In [1]: import numpy as np

In [2]: np.set_printoptions(suppress=True, linewidth=120)

In [3]: Z = np.array([[2, 5, 4, 5, 4], [1, 0, 5, 4, 2], [1, 2, 2, 3, 3], [0, 3, 2, 1, 3]])

In [4]: rng = np.random.default_rng(3944)

In [5]: feats = rng.normal(size=(28, 4)) @ Z + np.array([1, 5, 3, 3, 0])

In [6]: print(feats.round(2))
[[  0.13   9.19   4.95   2.3    3.33]
 [ -0.92   6.57   1.68  -0.96   0.47]
 [  7.55  15.75  22.83  23.38  14.76]
 [  0.06   4.28   3.     2.19   1.76]
 [ -0.86  -3.32  -4.85  -4.86 -11.34]
 [  5.44  20.21  10.9   14.23  12.64]
 [  4.82  13.61  13.15  13.98   8.82]
 [  4.99   9.47  14.62  15.25   7.56]
 [  0.2    7.7   -2.08  -0.85  -0.74]
 [ -0.38   1.22  -3.96  -2.41  -4.84]
 [  0.57   7.23   2.04   2.06   1.69]
 [  4.77  13.34  14.96  15.37  11.15]
 [ -5.18  -6.31 -11.74 -13.47 -10.51]
 [  3.81  11.07   6.33   9.25   4.76]
 [ -1.39   2.76  -4.42  -4.57  -4.52]
 [  0.81   8.12   3.29   3.1    2.91]
 [  4.37  13.01  18.64  16.01  11.58]
 [  4.64  23.02   6.2   10.18  11.14]
 [  4.82  15.21   7.21  11.23   7.27]
 [  0.26   5.06  -2.12  -0.63  -2.08]
 [  3.73   2.07   3.16   7.1   -3.82]
 [  0.66   5.87  -2.6    0.26  -0.7 ]
 [  2.6    9.39   2.26   5.38   2.27]
 [ -1.33  -1.33  -5.86  -4.87  -7.05]
 [  2.54   4.15  10.55   9.83   4.41]
 [  0.22   7.03   3.08   2.65   3.92]
 [ -1.17   1.47  -1.53  -2.93  -4.31]
 [  2.58   9.89   8.61   7.49   3.28]]

In [7]: x0 = np.array([-1, -2, 2, -2, 2])

In [8]: target = feats @ x0

In [9]: print(np.round(np.linalg.solve(feats.T @ feats, feats.T @ target), 2))
[-1. -2.  2. -2.  2.]

In [10]: print(np.round(np.linalg.lstsq(feats, target)[0], 2))
[-1. -2.  2. -2.  2.]

In [11]: target = target + 0.1 * rng.normal(size=28)

In [12]: print(target.round(2))
[ -6.44  -5.97 -10.73  -3.48 -15.21 -27.33 -16.03 -10.08 -19.48 -14.9  -11.56  -9.98   0.17 -22.09 -13.11 -10.64  -2.12
 -36.32 -28.69 -17.47 -23.38 -19.56 -23.19 -12.03  -0.56  -5.53  -7.4  -13.41]

In [13]: b, *_ = np.linalg.lstsq(feats, target)

In [14]: print(np.round(np.linalg.norm(target - feats @ b), 2))
0.55

In [15]: print(b.round())
[-1. -2.  2. -2.  2.]

In [16]: print(np.round(feats.T @ (target - feats @ b), 2) + 0)
[0. 0. 0. 0. 0.]

In [17]: print(b.round(2))
[-0.98 -2.    2.01 -2.02  2.  ]

In [18]: dist = np.linalg.norm(feats[:, None] - feats[None], axis=-1)

In [19]: print(dist[:5, :5].round(2))
[[ 0.    6.11 31.52  5.51 22.8 ]
 [ 6.11  0.   37.42  4.42 17.18]
 [31.52 37.42  0.   34.63 51.77]
 [ 5.51  4.42 34.63  0.   18.48]
 [22.8  17.18 51.77 18.48  0.  ]]

In [20]: print(np.unravel_index(dist.round(6).argmax(), dist.shape))
(np.int64(2), np.int64(12))

In [21]: print(np.linalg.matrix_rank(dist ** 2))
6

In [22]: print(dist.shape)
(28, 28)

In [23]: print((dist + 1e9 * np.eye(28)).round(6).argmin(axis=1))
[15 10 16 10 23 17 11  6 21 26 15  6  4 27  9 25 11  5 13 21  3 19 15  9 27 15  9 13]
